% python3 -q
>>> import numpy as np
>>> from numpy import linalg as LA
>>> np.set_printoptions(precision=2, suppress=True, linewidth=100)
>>> def tidy(a):
...     return np.round(a, 2) + 0
... 
>>> J = np.array([[1.0, 0.5, 0.25, 0.12],
...     [0.5, 1.0, 0.5, 0.25],
...     [0.25, 0.5, 1.0, 0.5],
...     [0.12, 0.25, 0.5, 1.0]])
>>> J
array([[1.  , 0.5 , 0.25, 0.12],
       [0.5 , 1.  , 0.5 , 0.25],
       [0.25, 0.5 , 1.  , 0.5 ],
       [0.12, 0.25, 0.5 , 1.  ]])
>>> # equal to its transpose
>>> low = LA.cholesky(J)
>>> tidy(low @ low.T)
array([[1.  , 0.5 , 0.25, 0.12],
       [0.5 , 1.  , 0.5 , 0.25],
       [0.25, 0.5 , 1.  , 0.5 ],
       [0.12, 0.25, 0.5 , 1.  ]])
>>> tidy(low)
array([[1.  , 0.  , 0.  , 0.  ],
       [0.5 , 0.87, 0.  , 0.  ],
       [0.25, 0.43, 0.87, 0.  ],
       [0.12, 0.22, 0.43, 0.87]])
>>> LA.eigvalsh(J).min() > 0
np.True_
>>> J / np.sqrt(np.outer(np.diag(J), np.diag(J)))
array([[1.  , 0.5 , 0.25, 0.12],
       [0.5 , 1.  , 0.5 , 0.25],
       [0.25, 0.5 , 1.  , 0.5 ],
       [0.12, 0.25, 0.5 , 1.  ]])
>>> rng = np.random.default_rng(98)
>>> idx = rng.permutation(4)
>>> idx
array([2, 1, 0, 3])
>>> Y = J[idx][:, idx]
>>> np.allclose(Y, J)
False
>>> np.trace(Y)
np.float64(4.0)
>>> tidy(np.sort(np.abs(LA.eigvals(Y))))
array([0.38, 0.54, 1.  , 2.08])
>>> tidy(LA.det(Y)), tidy(LA.det(J[idx]))
(np.float64(0.42), np.float64(-0.42))
>>> w, vecs = LA.eigh(J)
>>> x = np.array([5, 4, 1, 5])
>>> tidy(vecs * np.sqrt(w) @ vecs.T)
array([[0.96, 0.25, 0.09, 0.04],
       [0.25, 0.93, 0.24, 0.09],
       [0.09, 0.24, 0.93, 0.25],
       [0.04, 0.09, 0.25, 0.96]])
>>> x @ J @ x
np.float64(114.5)
>>> (np.sign(vecs[:, -1].round(6)) == np.sign(vecs[0, -1].round(6))).astype(int)
array([1, 1, 1, 1])
>>> tidy(LA.eigvalsh(J[1:, 1:]))
array([0.41, 0.75, 1.84])
>>> Y = np.array([[-2, 4, -5], [1, 2, 1], [5, 0, 0]])
>>> data = Y - Y.T
>>> data
array([[  0,   3, -10],
       [ -3,   0,   1],
       [ 10,  -1,   0]])
>>> # antisymmetric, zero diagonal
>>> rank = LA.matrix_rank(data)
>>> rank
np.int64(2)
>>> N = LA.svd(data)[2][rank:].T
>>> LA.matrix_rank(data.T @ data), LA.matrix_rank(data @ data.T)
(np.int64(2), np.int64(2))
>>> N.shape
(3, 1)
>>> [int(LA.matrix_rank(data[:, :j + 1])) for j in range(3)]
[1, 2, 2]
>>> [int(LA.matrix_rank(np.delete(data, i, axis=0))) for i in range(3)]
[2, 2, 2]
>>> np.allclose(data @ N, 0)
True
